$ ipython --no-banner

In [1]: import numpy as np

In [2]: np.set_printoptions(precision=3, suppress=True, linewidth=200, sign=" ")

In [3]: rd = lambda a: np.round(a, 3) + 0

In [4]: X = np.loadtxt("data.csv", delimiter=",")

In [5]: print(rd(X))
[[-4.561 -1.561 -1.281]
 [-6.54  -3.54  -2.27 ]
 [-2.897  0.103 -0.448]
 [-4.569 -1.569 -1.284]
 [-6.53  -3.53  -2.265]
 [-2.093  0.907 -0.047]
 [-4.423 -1.423 -1.211]
 [-3.759 -0.759 -0.88 ]
 [-4.65  -1.65  -1.325]
 [-2.865  0.135 -0.432]
 [-2.872  0.128 -0.436]
 [-7.209 -4.209 -2.604]
 [-3.912 -0.912 -0.956]
 [-5.791 -2.791 -1.895]
 [-4.379 -1.379 -1.19 ]
 [-7.249 -4.249 -2.625]]

In [6]: # rank 2

In [7]: cen = X - X.mean(axis=0)

In [8]: V = np.linalg.svd(cen)[2][:2]

In [9]: out = cen - cen @ V.T @ V

In [10]: print(rd(np.cov(cen @ V.T, rowvar=False)))
[[ 5.872  0.   ]
 [ 0.     0.   ]]

In [11]: print(rd(np.linalg.norm(out) / np.linalg.norm(cen)))
0.0

In [12]: print(rd((cen @ V.T).std(axis=0)))
[ 2.346  0.   ]

In [13]: print(rd(out.std(axis=0)))
[ 0.  0.  0.]

In [14]: print(rd(np.diag(V.T @ V)))
[ 0.963  0.657  0.38 ]

In [15]: Uu, s, Vh = np.linalg.svd(X)

In [16]: print(np.argmax(s[:-1] / (s[1:] + 1e-6)) + 1)
2

In [17]: print(rd(s))
[ 22.163   3.615   0.   ]

In [18]: out = Uu[:, :2] @ np.diag(s[:2]) @ Vh[:2]

In [19]: print(rd(out))
[[-4.561 -1.561 -1.281]
 [-6.54  -3.54  -2.27 ]
 [-2.897  0.103 -0.448]
 [-4.569 -1.569 -1.284]
 [-6.53  -3.53  -2.265]
 [-2.093  0.907 -0.047]
 [-4.423 -1.423 -1.211]
 [-3.759 -0.759 -0.88 ]
 [-4.65  -1.65  -1.325]
 [-2.865  0.135 -0.432]
 [-2.872  0.128 -0.436]
 [-7.209 -4.209 -2.604]
 [-3.912 -0.912 -0.956]
 [-5.791 -2.791 -1.895]
 [-4.379 -1.379 -1.19 ]
 [-7.249 -4.249 -2.625]]

In [20]: print(rd(np.linalg.norm(X - out, 2)), rd(s[2]))
0.0 0.0

In [21]: print(np.linalg.matrix_rank(X, rtol=0.05))
2

In [22]: print(rd(np.abs(X - out).max()))
0.0

In [23]: print(rd(np.linalg.norm(X - out) / np.linalg.norm(X)))
0.0

In [24]: print(np.linalg.matrix_rank(X, rtol=0.1))
2

In [25]: print(np.argsort(-np.linalg.norm(X, axis=0).round(6), kind="stable")[:3])
[ 0  1  2]

In [26]: print(rd(np.linalg.norm(X, 2) / np.linalg.norm(X)))
0.987

In [27]: E = np.load("case3.npy")

In [28]: print(E)
[[-1  3  2 -2  6  4]
 [ 0  3 -3  0  6 -6]
 [-3  1  2 -6  2  4]
 [ 2 -6 -4  1 -3 -2]
 [ 0 -6  6  0 -3  3]
 [ 6 -2 -4  3 -1 -2]]

In [29]: w1 = np.array([[-3, -2, -3, -3],
    ...:     [1, -2, -2, -3],
    ...:     [2, -1, 0, 3],
    ...:     [2, 0, -2, -2],
    ...:     [-2, -1, 2, 2],
    ...:     [1, 2, -3, 2]])

In [30]: b = np.array([1, 1, 0, -1])

In [31]: act = np.maximum(E @ w1 + b, 0)

In [32]: print(rd((act > 0).mean(axis=0)))
[ 0.333  0.5    0.667  0.5  ]

In [33]: print(act)
[[  0   0   1  23]
 [  0   0  24   0]
 [  3   9  11  35]
 [  0  12   4   0]
 [ 16  16   0  35]
 [  0   0   0   0]]

In [34]: basis = np.array([[1, 0, 1], [-1, 2, 1], [2, 2, 2], [-2, 0, 1]])

In [35]: print(act @ basis)
[[-44   2  25]
 [ 48  48  48]
 [-54  40  69]
 [ -4  32  20]
 [-70  32  67]
 [  0   0   0]]

In [36]: print(w1 @ basis)
[[ -1 -10 -14]
 [  5  -8  -8]
 [ -3  -2   4]
 [  2  -4  -4]
 [ -1   2   3]
 [-11  -2  -1]]
